$ python3 -q
>>> import numpy as np
>>> from numpy import linalg as LA
>>> np.set_printoptions(suppress=True, linewidth=160)
>>> rd = lambda a: np.round(a, 2) + 0
>>> feats = np.array([[0.0, 0.0, 0.0, 0.0, 0.0, 0.0, 3.0, -8.0],
...     [0.0, 0.0, 0.0, 0.0, 0.0, 0.0, 1.0, 0.0],
...     [0.0, 0.0, 0.0, 0.0, 0.0, 0.0, -5.0, 2.0],
...     [0.0, 0.0, 0.0, 0.0, 0.0, 0.0, -6.0, -4.0],
...     [0.0, 0.0, 0.0, 0.0, 0.0, 0.0, 9.0, 3.0],
...     [0.0, 0.0, 0.0, 0.0, 0.0, 0.0, -7.0, -9.0],
...     [3.0, 1.0, -5.0, -6.0, 9.0, -7.0, 0.0, 0.0],
...     [-8.0, 0.0, 2.0, -4.0, 3.0, -9.0, 0.0, 0.0]])
>>> # symmetric
>>> print(LA.matrix_rank(feats, rtol=0.1))
4
>>> print(LA.cond(feats) > 100)
True
>>> rk = LA.matrix_rank(feats)
>>> print(rk)
4
>>> N = LA.svd(feats)[2][rk:].T
>>> print([int(LA.matrix_rank(feats[:i])) for i in range(1, len(feats) + 1)])
[1, 2, 2, 2, 2, 2, 3, 4]
>>> print(np.allclose(feats @ N, 0))
True
>>> print(LA.matrix_rank(feats.T @ feats), LA.matrix_rank(feats @ feats.T))
4 4
>>> print(np.allclose(feats[:-1].T @ LA.lstsq(feats[:-1].T, feats[-1])[0], feats[-1]))
False
>>> try:
...     LA.inv(feats)
... except LA.LinAlgError as e:
...     print("failed:", e)
... 
failed: Singular matrix
>>> print(rd(feats @ LA.pinv(feats) @ feats))
[[ 0.  0.  0.  0.  0.  0.  3. -8.]
 [ 0.  0.  0.  0.  0.  0.  1.  0.]
 [ 0.  0.  0.  0.  0.  0. -5.  2.]
 [ 0.  0.  0.  0.  0.  0. -6. -4.]
 [ 0.  0.  0.  0.  0.  0.  9.  3.]
 [ 0.  0.  0.  0.  0.  0. -7. -9.]
 [ 3.  1. -5. -6.  9. -7.  0.  0.]
 [-8.  0.  2. -4.  3. -9.  0.  0.]]
>>> Uu, sigma, vt = LA.svd(feats)
>>> print(np.argmax(sigma[:-1] / (sigma[1:] + 1e-6)) + 1)
4
>>> other = Uu[:, :4] @ np.diag(sigma[:4]) @ vt[:4]
>>> print(rd(LA.norm(feats - other) / LA.norm(feats)))
0.0
